In [1]: import numpy as np

In [2]: np.set_printoptions(suppress=True, linewidth=140)

In [3]: data = np.load("arr.npy")

In [4]: data
Out[4]: 
array([[ 0.,  1., -1., -3.,  0.,  0.,  0.,  0.,  0.],
       [ 1., -1., -5.,  2.,  0.,  0.,  0.,  0.,  0.],
       [ 5.,  4.,  1.,  2.,  0.,  0.,  0.,  0.,  0.],
       [-5.,  3.,  2., -1.,  0.,  0.,  0.,  0.,  0.],
       [ 0.,  0.,  0.,  0.,  3.,  1.,  1.,  3.,  2.],
       [ 0.,  0.,  0.,  0.,  2.,  3.,  3.,  0.,  0.],
       [ 0.,  0.,  0.,  0.,  2.,  2.,  1.,  0.,  3.],
       [ 0.,  0.,  0.,  0.,  3.,  1.,  3.,  0.,  2.],
       [ 0.,  0.,  0.,  0.,  0.,  0.,  1.,  2.,  2.]])

In [5]: # 2 blocks once reordered

In [6]: f, r1 = data[2], data[0]

In [7]: f @ f
Out[7]: np.float64(46.0)

In [8]: print(f @ r1)
-3.0

In [9]: pr = (f @ r1) / (f @ f) * f

In [10]: print(np.round(r1 - pr, 2))
[ 0.33  1.26 -0.93 -2.87  0.    0.    0.    0.    0.  ]

In [11]: np.linalg.matrix_rank(np.outer(f, r1))
Out[11]: np.int64(1)

In [12]: np.outer(f, r1)
Out[12]: 
array([[  0.,   5.,  -5., -15.,   0.,   0.,   0.,   0.,   0.],
       [  0.,   4.,  -4., -12.,   0.,   0.,   0.,   0.,   0.],
       [  0.,   1.,  -1.,  -3.,   0.,   0.,   0.,   0.,   0.],
       [  0.,   2.,  -2.,  -6.,   0.,   0.,   0.,   0.,   0.],
       [  0.,   0.,  -0.,  -0.,   0.,   0.,   0.,   0.,   0.],
       [  0.,   0.,  -0.,  -0.,   0.,   0.,   0.,   0.,   0.],
       [  0.,   0.,  -0.,  -0.,   0.,   0.,   0.,   0.,   0.],
       [  0.,   0.,  -0.,  -0.,   0.,   0.,   0.,   0.,   0.],
       [  0.,   0.,  -0.,  -0.,   0.,   0.,   0.,   0.,   0.]])

In [13]: np.round((r1 - pr) @ f, 2)
Out[13]: np.float64(0.0)

In [14]: np.round(np.linalg.det(data), 2)
Out[14]: np.float64(-107300.0)

In [15]: data @ data
Out[15]: 
array([[ 11., -14., -12.,   3.,   0.,   0.,   0.,   0.,   0.],
       [-36., -12.,   3., -17.,   0.,   0.,   0.,   0.,   0.],
       [ -1.,  11., -20.,  -7.,   0.,   0.,   0.,   0.,   0.],
       [ 18.,  -3., -10.,  26.,   0.,   0.,   0.,   0.,   0.],
       [  0.,   0.,   0.,   0.,  22.,  11.,  18.,  13.,  19.],
       [  0.,   0.,   0.,   0.,  18.,  17.,  14.,   6.,  13.],
       [  0.,   0.,   0.,   0.,  12.,  10.,  12.,  12.,  13.],
       [  0.,   0.,   0.,   0.,  17.,  12.,  11.,  13.,  19.],
       [  0.,   0.,   0.,   0.,   8.,   4.,   9.,   4.,  11.]])

In [16]: A2 = np.array([[9, 3], [5, 4]])

In [17]: X = np.tile(A2, (2, 2))

In [18]: print(X)
[[9 3 9 3]
 [5 4 5 4]
 [9 3 9 3]
 [5 4 5 4]]

In [19]: # column 2 repeats column 0

In [20]: U, sig, vt = np.linalg.svd(X)

In [21]: np.argmax(sig[:-1] / (sig[1:] + 1e-6)) + 1
Out[21]: np.int64(2)

In [22]: sig.round(2) + 0
Out[22]: array([22.59,  3.72,  0.  ,  0.  ])

In [23]: A2 = U[:, :2] @ np.diag(sig[:2]) @ vt[:2]

In [24]: np.linalg.matrix_rank(X, rtol=0.05)
Out[24]: np.int64(2)

In [25]: np.linalg.matrix_rank(A2)
Out[25]: np.int64(2)

In [26]: A2.round(2)
Out[26]: 
array([[9., 3., 9., 3.],
       [5., 4., 5., 4.],
       [9., 3., 9., 3.],
       [5., 4., 5., 4.]])

In [27]: X @ X
Out[27]: 
array([[192,  78, 192,  78],
       [130,  62, 130,  62],
       [192,  78, 192,  78],
       [130,  62, 130,  62]])

In [28]: round(np.linalg.det(X), 2)
Out[28]: np.float64(0.0)

In [29]: f, r1 = X[3], X[0]

In [30]: f @ r1
Out[30]: np.int64(114)

In [31]: print(f @ f)
82

In [32]: pr = (f @ r1) / (f @ f) * f

In [33]: round((r1 - pr) @ f, 2)
Out[33]: np.float64(0.0)

In [34]: np.linalg.matrix_rank(np.outer(f, r1))
Out[34]: np.int64(1)

In [35]: np.round(r1 - pr, 2)
Out[35]: array([ 2.05, -2.56,  2.05, -2.56])

In [36]: pr.round(2)
Out[36]: array([6.95, 5.56, 6.95, 5.56])
